>>> import numpy as np
>>> import numpy.linalg as la
>>> np.set_printoptions(suppress=True, linewidth=200)
>>> def rnd(a):
...     return np.round(a, 3) + 0
... 
>>> J = np.load("m.npy")
>>> print(J)
[[ 4  6 -2 -3]
 [-6  0  3  0]
 [ 2  3  2  3]
 [-3  0 -3  0]]
>>> x0 = np.array([2, 2, -3, 3])
>>> print(J @ np.ones(4))
[ 5. -3. 10. -6.]
>>> print(J @ (2 * x0))
[ 34 -42  26   6]
>>> print((J * x0).sum(axis=1))
[ 17 -21  13   3]
>>> t = np.radians(123)
>>> R = np.eye(4)
>>> R[2, 2] = R[1, 1] = np.cos(t)
>>> R[2, 1], R[1, 2] = -np.sin(t), np.sin(t)
>>> print(rnd(R))
[[ 1.     0.     0.     0.   ]
 [ 0.    -0.545  0.839  0.   ]
 [ 0.    -0.839 -0.545  0.   ]
 [ 0.     0.     0.     1.   ]]
>>> out = J @ R.T
>>> print(np.allclose(J @ J.T, out @ out.T))
True
>>> print(rnd(la.det(R)), rnd(np.trace(R)))
1.0 0.911
>>> print(rnd(np.abs(out - J).max(axis=0)))
[ 0.    10.945  5.605  0.   ]
>>> print(rnd(la.svd(J, compute_uv=False)), rnd(la.svd(out, compute_uv=False)))
[9.585 5.423 4.979 2.817] [9.585 5.423 4.979 2.817]
>>> print(np.allclose(la.norm(J, axis=1), la.norm(out, axis=1)))
True
>>> arr = 2 * np.eye(6) + np.ones((6, 6))
>>> print(arr)
[[3. 1. 1. 1. 1. 1.]
 [1. 3. 1. 1. 1. 1.]
 [1. 1. 3. 1. 1. 1.]
 [1. 1. 1. 3. 1. 1.]
 [1. 1. 1. 1. 3. 1.]
 [1. 1. 1. 1. 1. 3.]]
>>> w, V = la.eigh(arr)
>>> x0 = np.array([2, 2, 1, 1, 3, 0])
>>> print(x0 @ arr @ x0)
119.0
>>> print(rnd(x0 @ arr @ x0 / (x0 @ x0)), rnd(w[0]), rnd(w[-1]))
6.263 2.0 8.0
>>> print(rnd(V * np.sqrt(w) @ V.T))
[[1.65  0.236 0.236 0.236 0.236 0.236]
 [0.236 1.65  0.236 0.236 0.236 0.236]
 [0.236 0.236 1.65  0.236 0.236 0.236]
 [0.236 0.236 0.236 1.65  0.236 0.236]
 [0.236 0.236 0.236 0.236 1.65  0.236]
 [0.236 0.236 0.236 0.236 0.236 1.65 ]]
>>> low = la.cholesky(arr)
>>> print(rnd(low))
[[1.732 0.    0.    0.    0.    0.   ]
 [0.577 1.633 0.    0.    0.    0.   ]
 [0.577 0.408 1.581 0.    0.    0.   ]
 [0.577 0.408 0.316 1.549 0.    0.   ]
 [0.577 0.408 0.316 0.258 1.528 0.   ]
 [0.577 0.408 0.316 0.258 0.218 1.512]]
>>> print([int(la.matrix_rank(la.matrix_power(low, p))) for p in range(1, 7)])
[6, 6, 6, 6, 6, 6]
>>> print(np.prod(np.diag(low)), rnd(la.det(low)))
16.0 16.0
>>> print(rnd(np.sort(la.eigvals(low))))
[1.512 1.528 1.549 1.581 1.633 1.732]
>>> out = np.array([[-3, 8, 3],
...     [7, -9, 2],
...     [2, 1, 2],
...     [2, -6, -8],
...     [-4, -3, -7],
...     [-5, -9, 0]])
>>> print(np.einsum("ij->j", arr))
[8. 8. 8. 8. 8. 8.]
>>> print(np.einsum("ik,kj->ij", arr, out))
[[ -7.  -2.  -2.]
 [ 13. -36.  -4.]
 [  3. -16.  -4.]
 [  3. -30. -24.]
 [ -9. -24. -22.]
 [-11. -36.  -8.]]
>>> print(np.einsum("ik,kj->ji", arr, out))
[[ -7.  13.   3.   3.  -9. -11.]
 [ -2. -36. -16. -30. -24. -36.]
 [ -2.  -4.  -4. -24. -22.  -8.]]
>>> print(np.einsum("ij,ij->i", arr, arr))
[14. 14. 14. 14. 14. 14.]
